% ipython --no-banner

In [1]: import numpy as np

In [2]: import numpy.linalg as la

In [3]: np.set_printoptions(precision=2, suppress=True, linewidth=200)

In [4]: arr = np.load("arr.npy")

In [5]: print(arr)
[[-0.24  0.06 -0.06  0.36  0.12  0.24  0.09 -0.54]
 [ 0.32 -0.08  0.08 -0.48 -0.16 -0.32 -0.12  0.72]
 [-1.28  0.32 -0.32  1.92  0.64  1.28  0.48 -2.88]
 [ 1.6  -0.4   0.4  -2.4  -0.8  -1.6  -0.6   3.6 ]
 [-0.08  0.02 -0.02  0.12  0.04  0.08  0.03 -0.18]]

In [6]: # rows and columns are dependent

In [7]: Uu, s, Vh = la.svd(arr)

In [8]: print(np.argmax(s[:-1] / (s[1:] + 1e-6)) + 1)
1

In [9]: out = Uu[:, :1] @ np.diag(s[:1]) @ Vh[:1]

In [10]: print(la.matrix_rank(out))
1

In [11]: print(np.round(la.norm(arr - out) / la.norm(arr), 2))
0.0

In [12]: Uu, s, Vh = la.svd(arr)

In [13]: vecs = Vh[:(s > 1e-8).sum()]

In [14]: rng = np.random.default_rng(1390)

In [15]: x = arr[1] + -1 * arr[2] + rng.integers(2) * np.eye(8)[2]

In [16]: print(x)
[ 1.6 -0.4  1.4 -2.4 -0.8 -1.6 -0.6  3.6]

In [17]: print(round(la.norm(x - vecs.T @ vecs @ x), 2))
1.0

In [18]: print(np.allclose(vecs.T @ vecs @ x, x))
False

In [19]: print(vecs.T @ vecs)
[[ 0.1  -0.03  0.03 -0.15 -0.05 -0.1  -0.04  0.23]
 [-0.03  0.01 -0.01  0.04  0.01  0.03  0.01 -0.06]
 [ 0.03 -0.01  0.01 -0.04 -0.01 -0.03 -0.01  0.06]
 [-0.15  0.04 -0.04  0.23  0.08  0.15  0.06 -0.34]
 [-0.05  0.01 -0.01  0.08  0.03  0.05  0.02 -0.11]
 [-0.1   0.03 -0.03  0.15  0.05  0.1   0.04 -0.23]
 [-0.04  0.01 -0.01  0.06  0.02  0.04  0.01 -0.09]
 [ 0.23 -0.06  0.06 -0.34 -0.11 -0.23 -0.09  0.52]]

In [20]: x = np.array([0, 0, -2, -3, -5, 2, -5, 1])

In [21]: print(arr * x)
[[-0.    0.    0.12 -1.08 -0.6   0.48 -0.45 -0.54]
 [ 0.   -0.   -0.16  1.44  0.8  -0.64  0.6   0.72]
 [-0.    0.    0.64 -5.76 -3.2   2.56 -2.4  -2.88]
 [ 0.   -0.   -0.8   7.2   4.   -3.2   3.    3.6 ]
 [-0.    0.    0.04 -0.36 -0.2   0.16 -0.15 -0.18]]

In [22]: print(arr @ np.ones(8))
[ 0.03 -0.04  0.16 -0.2   0.01]

In [23]: print(la.norm(arr @ x) <= la.norm(arr, 2) * la.norm(x) + 1e-9)
True

In [24]: print(np.sign((arr @ x).round(6)))
[-1.  1. -1.  1. -1.]

In [25]: print(arr @ x)
[ -2.07   2.76 -11.04  13.8   -0.69]

In [26]: rank = la.matrix_rank(arr)

In [27]: print(rank)
1

In [28]: N = la.svd(arr)[2][rank:].T

In [29]: print([int(la.matrix_rank(arr[:, :j + 1])) for j in range(8)])
[1, 1, 1, 1, 1, 1, 1, 1]

In [30]: print([int(la.matrix_rank(arr[:i])) for i in range(1, len(arr) + 1)])
[1, 1, 1, 1, 1]

In [31]: print(la.matrix_rank(arr.T @ arr), la.matrix_rank(arr @ arr.T))
1 1

In [32]: print(np.allclose(arr @ N, 0))
True

In [33]: print([int(la.matrix_rank(np.delete(arr, i, axis=0))) for i in range(5)])
[1, 1, 1, 1, 1]

In [34]: F = np.maximum(np.array([[-3],
    ...:     [-1],
    ...:     [-3],
    ...:     [-2],
    ...:     [-3],
    ...:     [3],
    ...:     [2],
    ...:     [3],
    ...:     [2],
    ...:     [-3],
    ...:     [2],
    ...:     [1],
    ...:     [3],
    ...:     [-3],
    ...:     [3],
    ...:     [-2],
    ...:     [1],
    ...:     [3],
    ...:     [0],
    ...:     [-1],
    ...:     [0],
    ...:     [-1],
    ...:     [0],
    ...:     [-1],
    ...:     [1],
    ...:     [0],
    ...:     [-2],
    ...:     [-3],
    ...:     [2],
    ...:     [-3],
    ...:     [0],
    ...:     [2]]) @ np.array([[1, -1, 0, 2, 1, 2, -2, -2, -2]]) + np.array([3, 3, 0, -2, -2, -1, -2, 2, 2]), 0)

In [35]: print(F)
[[0 6 0 0 0 0 4 8 8]
 [2 4 0 0 0 0 0 4 4]
 [0 6 0 0 0 0 4 8 8]
 [1 5 0 0 0 0 2 6 6]
 [0 6 0 0 0 0 4 8 8]
 [6 0 0 4 1 5 0 0 0]
 [5 1 0 2 0 3 0 0 0]
 [6 0 0 4 1 5 0 0 0]
 [5 1 0 2 0 3 0 0 0]
 [0 6 0 0 0 0 4 8 8]
 [5 1 0 2 0 3 0 0 0]
 [4 2 0 0 0 1 0 0 0]
 [6 0 0 4 1 5 0 0 0]
 [0 6 0 0 0 0 4 8 8]
 [6 0 0 4 1 5 0 0 0]
 [1 5 0 0 0 0 2 6 6]
 [4 2 0 0 0 1 0 0 0]
 [6 0 0 4 1 5 0 0 0]
 [3 3 0 0 0 0 0 2 2]
 [2 4 0 0 0 0 0 4 4]
 [3 3 0 0 0 0 0 2 2]
 [2 4 0 0 0 0 0 4 4]
 [3 3 0 0 0 0 0 2 2]
 [2 4 0 0 0 0 0 4 4]
 [4 2 0 0 0 1 0 0 0]
 [3 3 0 0 0 0 0 2 2]
 [1 5 0 0 0 0 2 6 6]
 [0 6 0 0 0 0 4 8 8]
 [5 1 0 2 0 3 0 0 0]
 [0 6 0 0 0 0 4 8 8]
 [3 3 0 0 0 0 0 2 2]
 [5 1 0 2 0 3 0 0 0]]

In [36]: # columns 7 and 8 are equal

In [37]: theta = np.radians(15)

In [38]: R = np.eye(9)

In [39]: R[5, 5] = R[4, 4] = np.cos(theta)

In [40]: R[5, 4], R[4, 5] = -np.sin(theta), np.sin(theta)

In [41]: print(R)
[[ 1.    0.    0.    0.    0.    0.    0.    0.    0.  ]
 [ 0.    1.    0.    0.    0.    0.    0.    0.    0.  ]
 [ 0.    0.    1.    0.    0.    0.    0.    0.    0.  ]
 [ 0.    0.    0.    1.    0.    0.    0.    0.    0.  ]
 [ 0.    0.    0.    0.    0.97  0.26  0.    0.    0.  ]
 [ 0.    0.    0.    0.   -0.26  0.97  0.    0.    0.  ]
 [ 0.    0.    0.    0.    0.    0.    1.    0.    0.  ]
 [ 0.    0.    0.    0.    0.    0.    0.    1.    0.  ]
 [ 0.    0.    0.    0.    0.    0.    0.    0.    1.  ]]

In [42]: out = F @ R.T

In [43]: print(np.allclose(la.norm(F, axis=1), la.norm(out, axis=1)))
True

In [44]: print(round(float(la.det(R)), 2), round(float(np.trace(R)), 2))
1.0 8.93

In [45]: print(np.round(la.svd(F, compute_uv=False), 2) + 0, np.round(la.svd(out, compute_uv=False), 2) + 0)
[42.83 25.3   8.2   3.11  0.94  0.59  0.    0.    0.  ] [42.83 25.3   8.2   3.11  0.94  0.59  0.    0.    0.  ]

In [46]: def softmax(z):
    ...:     e = np.exp(z - z.max(axis=-1, keepdims=True))
    ...:     return e / e.sum(axis=-1, keepdims=True)
    ...: 

In [47]: print(np.round(softmax(10 * F[10]), 2) + 0)
[1. 0. 0. 0. 0. 0. 0. 0. 0.]

In [48]: S = F @ F.T / np.sqrt(9)

In [49]: print(softmax(S).round(6).argmax(axis=1))
[0 0 0 0 0 5 5 5 5 0 5 5 5 0 5 0 5 5 0 0 0 0 0 0 5 0 0 0 5 0 0 5]

In [50]: J = np.loadtxt("sample18.csv", delimiter=",")

In [51]: print(J)
[[ -0.8   0.    0.1  -0.6  -0.4  -0.8   0.8]
 [ -0.4   0.5  -0.4   0.3  -1.6  -1.    1.6]
 [ -1.8   0.1  -1.8  -0.8   0.4  -0.3  -0.5]
 [  0.1   1.    0.8   0.6   1.2   0.2   1.3]
 [  0.2  -0.8   1.5  -0.9   1.    1.2  -1.8]
 [ -0.2   0.1   1.2  -0.6   1.7  -1.    0. ]
 [  0.1   0.8  -0.1   1.6  -1.    0.4  -0.9]
 [ -4.   -3.   14.   -2.    4.  -11.  -19. ]
 [  0.1  -0.8   0.6   1.    0.3  -0.6  -0.5]
 [ -0.9   0.4   0.4   0.8  -0.4   1.    0.2]
 [  0.6  -1.2   0.9  -1.    0.1   0.6   0.2]
 [  0.6   0.7  -2.1  -0.2  -0.5  -1.1  -0.6]
 [  0.1  -1.8  -0.5   1.9  -0.9  -0.3   2. ]
 [ -0.6   0.3  -0.3   0.1   0.2  -0.9  -1.1]
 [ -1.1  -0.7   0.9  -1.8  -0.8   1.2   0. ]
 [  0.5  -1.4  -1.8   0.8  -0.9   0.1  -1.8]
 [  1.6   0.7  -0.1  -0.6   1.2   0.1  -0.3]]

In [52]: # row 7 is much longer than the rest

In [53]: cov = np.cov(J, rowvar=False)

In [54]: print(np.median(J, axis=0))
[ 0.1  0.1  0.1 -0.2  0.1 -0.3 -0.3]

In [55]: print(round(float(np.corrcoef(J[:, 4], J[:, 1])[0, 1]), 2))
-0.36

In [56]: print(np.corrcoef(J.T))
[[ 1.    0.47 -0.73  0.45 -0.47  0.74  0.73]
 [ 0.47  1.   -0.63  0.26 -0.36  0.56  0.63]
 [-0.73 -0.63  1.   -0.49  0.79 -0.88 -0.92]
 [ 0.45  0.26 -0.49  1.   -0.54  0.38  0.48]
 [-0.47 -0.36  0.79 -0.54  1.   -0.69 -0.74]
 [ 0.74  0.56 -0.88  0.38 -0.69  1.    0.92]
 [ 0.73  0.63 -0.92  0.48 -0.74  0.92  1.  ]]

In [57]: print(np.polyfit(J[:, 4], J[:, 1], 1))
[-0.29 -0.24]
